In [1]: import numpy as np

In [2]: np.set_printoptions(precision=2, suppress=True, linewidth=160)

In [3]: F = np.array([[1.0, 0.7, 0.49, 0.34, 0.24, 0.17, 0.12],
   ...:     [0.7, 1.0, 0.7, 0.49, 0.34, 0.24, 0.17],
   ...:     [0.49, 0.7, 1.0, 0.7, 0.49, 0.34, 0.24],
   ...:     [0.34, 0.49, 0.7, 1.0, 0.7, 0.49, 0.34],
   ...:     [0.24, 0.34, 0.49, 0.7, 1.0, 0.7, 0.49],
   ...:     [0.17, 0.24, 0.34, 0.49, 0.7, 1.0, 0.7],
   ...:     [0.12, 0.17, 0.24, 0.34, 0.49, 0.7, 1.0]])

In [4]: np.allclose(F @ F.T, F.T @ F)
Out[4]: True

In [5]: rng = np.random.default_rng(9784)

In [6]: z = rng.permutation(7)

In [7]: z
Out[7]: array([1, 3, 6, 2, 4, 5, 0])

In [8]: other = F[z][:, z]

In [9]: np.diag(other)
Out[9]: array([1., 1., 1., 1., 1., 1., 1.])

In [10]: np.round(np.linalg.det(other), 2), round(float(np.linalg.det(F[z])), 2)
Out[10]: (np.float64(0.02), 0.02)

In [11]: np.sort(np.abs(np.linalg.eigvals(other)))
Out[11]: array([0.19, 0.21, 0.27, 0.41, 0.71, 1.53, 3.68])

In [12]: np.allclose(other, F)
Out[12]: False

In [13]: np.trace(other)
Out[13]: np.float64(7.0)

In [14]: mat = np.load("block12.npy")

In [15]: mat
Out[15]: 
array([[3, 5, 0, 1, 0, 0],
       [4, 1, 0, 2, 1, 1],
       [5, 1, 3, 0, 5, 0],
       [3, 4, 4, 1, 3, 1],
       [4, 1, 1, 5, 1, 3],
       [1, 0, 1, 3, 3, 4]])

In [16]: u = np.array([0, -1, 0])

In [17]: np.array([np.convolve(row, u, "same") for row in mat])
Out[17]: 
array([[-3, -5,  0, -1,  0,  0],
       [-4, -1,  0, -2, -1, -1],
       [-5, -1, -3,  0, -5,  0],
       [-3, -4, -4, -1, -3, -1],
       [-4, -1, -1, -5, -1, -3],
       [-1,  0, -1, -3, -3, -4]])

In [18]: A = np.load("case1.npy")

In [19]: A
Out[19]: 
array([[-3.,  1.,  0.,  0.,  0.],
       [ 0., -3.,  1.,  0.,  0.],
       [ 0.,  0., -3.,  1.,  0.],
       [ 0.,  0.,  0., -3.,  1.],
       [ 0.,  0.,  0.,  0., -3.]])

In [20]: q, R = np.linalg.qr(A)

In [21]: q.shape, R.shape
Out[21]: ((5, 5), (5, 5))

In [22]: q @ R
Out[22]: 
array([[-3.,  1.,  0.,  0.,  0.],
       [ 0., -3.,  1.,  0.,  0.],
       [ 0.,  0., -3.,  1.,  0.],
       [ 0.,  0.,  0., -3.,  1.],
       [ 0.,  0.,  0.,  0., -3.]])

In [23]: np.allclose(R.T @ R, A.T @ A)
Out[23]: True

In [24]: abs(R[0, 0]), round(np.linalg.norm(A[:, 0]), 2)
Out[24]: (np.float64(3.0), np.float64(3.0))

In [25]: np.abs(np.diag(R))
Out[25]: array([3., 3., 3., 3., 3.])

In [26]: x = np.ones(7)

In [27]: for _ in range(3):
    ...:     x = F @ x
    ...:     x /= np.linalg.norm(x)
    ...:     print(round(x @ F @ x, 2))
    ...: 
3.67
3.68
3.68

In [28]: np.round(np.linalg.eigvalsh(F)[-1], 2)
Out[28]: np.float64(3.68)
